>>> import numpy as np
>>> from numpy import linalg as LA
>>> np.set_printoptions(suppress=True, linewidth=100)
>>> q, _ = LA.qr(np.array([[0.4, -0.2, 0.1, -2.5, -0.4],
...     [-1.3, -1.3, -0.4, -0.7, -1.7],
...     [-0.4, 0.5, -1.6, -0.4, -0.6],
...     [0.6, 1.2, -0.6, -1.5, 1.0],
...     [0.2, 0.1, -0.5, -1.1, 1.6]]))
>>> J = 2 * q
>>> J.round(3)
array([[-0.515, -0.906, -1.24 , -0.717, -0.928],
       [ 1.675, -0.228, -0.303, -0.935,  0.42 ],
       [ 0.515,  1.394, -0.933,  0.524, -0.804],
       [-0.773,  1.081, -0.044, -1.402,  0.516],
       [-0.258, -0.128, -1.224,  0.609,  1.432]])
>>> x0 = np.array([-1, 3, -3, 0, 2])
>>> rhs = J @ x0
>>> rhs.round(3)
array([-0.338, -0.61 ,  4.858,  5.181,  6.409])
>>> np.round(LA.solve(J, rhs + J[:, 0]), 3) + 0
array([ 0.,  3., -3.,  0.,  2.])
>>> np.round(LA.solve(J, J[:, 3]), 3) + 0
array([0., 0., 0., 1., 0.])
>>> proj = np.triu(np.array([[-1, 0, 1, -2, 3],
...     [-3, 2, 3, -3, 0],
...     [3, 3, 2, 0, -3],
...     [2, 1, 1, 3, 0],
...     [3, -2, 1, 3, 3]]), 1) + np.eye(5)
>>> A2 = proj @ J @ LA.inv(proj)
>>> LA.matrix_rank(A2)
np.int64(5)
>>> round(float(np.trace(A2)), 3), round(float(np.trace(J)), 3)
(-1.647, -1.647)
>>> W = np.array([[-5, 2], [0, 9], [3, 9], [7, -8], [-3, -7]])
>>> coef = np.array([0, -3])
>>> hid = np.maximum(J @ W + coef, 0)
>>> (hid > 0).mean(axis=0)
array([0.2, 0.6])
>>> (hid > 0).astype(int)
array([[0, 0],
       [0, 1],
       [1, 1],
       [0, 1],
       [0, 0]])
>>> LA.matrix_rank(hid)
np.int64(2)
>>> W2 = np.array([[3, 1], [2, 0]])
>>> W @ W2
array([[-11,  -5],
       [ 18,   0],
       [ 27,   3],
       [  5,   7],
       [-23,  -3]])
>>> (hid @ W2).round(6).argmax(axis=1)
array([0, 0, 0, 0, 0])
>>> def softmax(z):
...     e = np.exp(z - z.max(axis=-1, keepdims=True))
...     return e / e.sum(axis=-1, keepdims=True)
... 
>>> np.round(softmax(J[4] + 2), 3)
array([0.097, 0.11 , 0.037, 0.231, 0.525])
>>> np.round(softmax(J[4]), 3)
array([0.097, 0.11 , 0.037, 0.231, 0.525])
>>> att = J @ J.T / np.sqrt(5)
>>> np.round(softmax(att), 3)
array([[0.599, 0.1  , 0.1  , 0.1  , 0.1  ],
       [0.1  , 0.599, 0.1  , 0.1  , 0.1  ],
       [0.1  , 0.1  , 0.599, 0.1  , 0.1  ],
       [0.1  , 0.1  , 0.1  , 0.599, 0.1  ],
       [0.1  , 0.1  , 0.1  , 0.1  , 0.599]])
>>> np.round(softmax(att)[4] @ J, 3)
array([-0.064,  0.058, -0.986,  0.112,  0.778])
>>> E = np.loadtxt("m.csv", delimiter=",")
>>> E
array([[ 3.,  3.,  2.],
       [ 6.,  6.,  4.],
       [-3., -3., -2.],
       [-9., -9., -6.]])
>>> A2 = E / LA.norm(E, axis=1, keepdims=True)
>>> G = A2 @ A2.T
>>> np.round(LA.norm(A2, axis=1), 3)
array([1., 1., 1., 1.])
>>> np.degrees(np.arccos(np.clip(G[1, 2], -1, 1)))
np.float64(180.0)
>>> G[1]
array([ 1.,  1., -1., -1.])
>>> Uu, sigma, vt = LA.svd(E)
>>> np.argmax(sigma[:-1] / (sigma[1:] + 1e-6)) + 1
np.int64(1)
>>> sigma.round(3) + 0
array([18.166,  0.   ,  0.   ])
>>> A2 = Uu[:, :1] @ np.diag(sigma[:1]) @ vt[:1]
>>> np.round(LA.norm(E - A2, 2), 3), round(sigma[1], 3)
(np.float64(0.0), np.float64(0.0))
>>> round(np.abs(E - A2).max(), 3)
np.float64(0.0)
>>> round(LA.norm(E, 2) / LA.norm(E), 3)
np.float64(1.0)
>>> [round(float(x), 3) for x in LA.svd(E, compute_uv=False)[:3]]
[18.166, 0.0, 0.0]
>>> np.argsort(-LA.norm(E, axis=0).round(6), kind="stable")[:3]
array([0, 1, 2])
>>> A2 = np.array([[2, 2, 2, 2, 3], [2, 3, 2, 3, 0], [3, 2, 3, 0, 2]])
>>> W0 = A2.T @ A2
>>> W0
array([[17, 16, 17, 10, 12],
       [16, 17, 16, 13, 10],
       [17, 16, 17, 10, 12],
       [10, 13, 10, 13,  6],
       [12, 10, 12,  6, 13]])
>>> # null space of dimension 2
>>> rng = np.random.default_rng(4340)
>>> z = rng.permutation(5)
>>> z
array([2, 3, 4, 0, 1])
>>> A2 = W0[z][:, z]
>>> np.diag(A2)
array([17, 13, 13, 17, 17])
>>> np.trace(A2)
np.int64(77)
>>> A2
array([[17, 10, 12, 17, 16],
       [10, 13,  6, 10, 13],
       [12,  6, 13, 12, 10],
       [17, 10, 12, 17, 16],
       [16, 13, 10, 16, 17]])
>>> round(float(LA.det(A2)), 3), round(float(LA.det(W0[z])), 3)
(0.0, 0.0)
>>> evals, V = LA.eigh(A2)
>>> x0 = np.array([-4, -8, -8, 6, 7])
>>> np.round(LA.eigvalsh(A2[1:, 1:]), 3) + 0
array([ 0.   ,  2.527,  7.903, 49.57 ])
>>> np.round(V * np.maximum(evals, 0) @ V.T, 3)
array([[17., 10., 12., 17., 16.],
       [10., 13.,  6., 10., 13.],
       [12.,  6., 13., 12., 10.],
       [17., 10., 12., 17., 16.],
       [16., 13., 10., 16., 17.]])
>>> x0 @ A2 @ x0
np.int64(501)
>>> rk = LA.matrix_rank(W0)
>>> rk
np.int64(3)
>>> ns = LA.svd(W0)[2][rk:].T
>>> [int(LA.matrix_rank(W0[:, :j + 1])) for j in range(5)]
[1, 2, 2, 3, 3]
>>> np.allclose(W0 @ ns, 0)
True
>>> F = np.loadtxt("a.csv", delimiter=",")
>>> F
array([[ 0., -1.,  0.,  0.],
       [ 0.,  0.,  0.,  0.],
       [ 0.,  0.,  0., -3.],
       [ 3.,  0.,  0.,  0.]])
>>> # looks like rank 3
>>> Uu, sigma, vt = LA.svd(F)
>>> V = vt[:(sigma > 1e-8).sum()]
>>> x0 = F[0] + -1 * F[3] + rng.integers(2) * np.eye(4)[2]
>>> x0
array([-3., -1.,  1.,  0.])
>>> np.allclose(V.T @ V @ x0, x0)
False
>>> V.T @ V
array([[1., 0., 0., 0.],
       [0., 1., 0., 0.],
       [0., 0., 0., 0.],
       [0., 0., 0., 1.]])
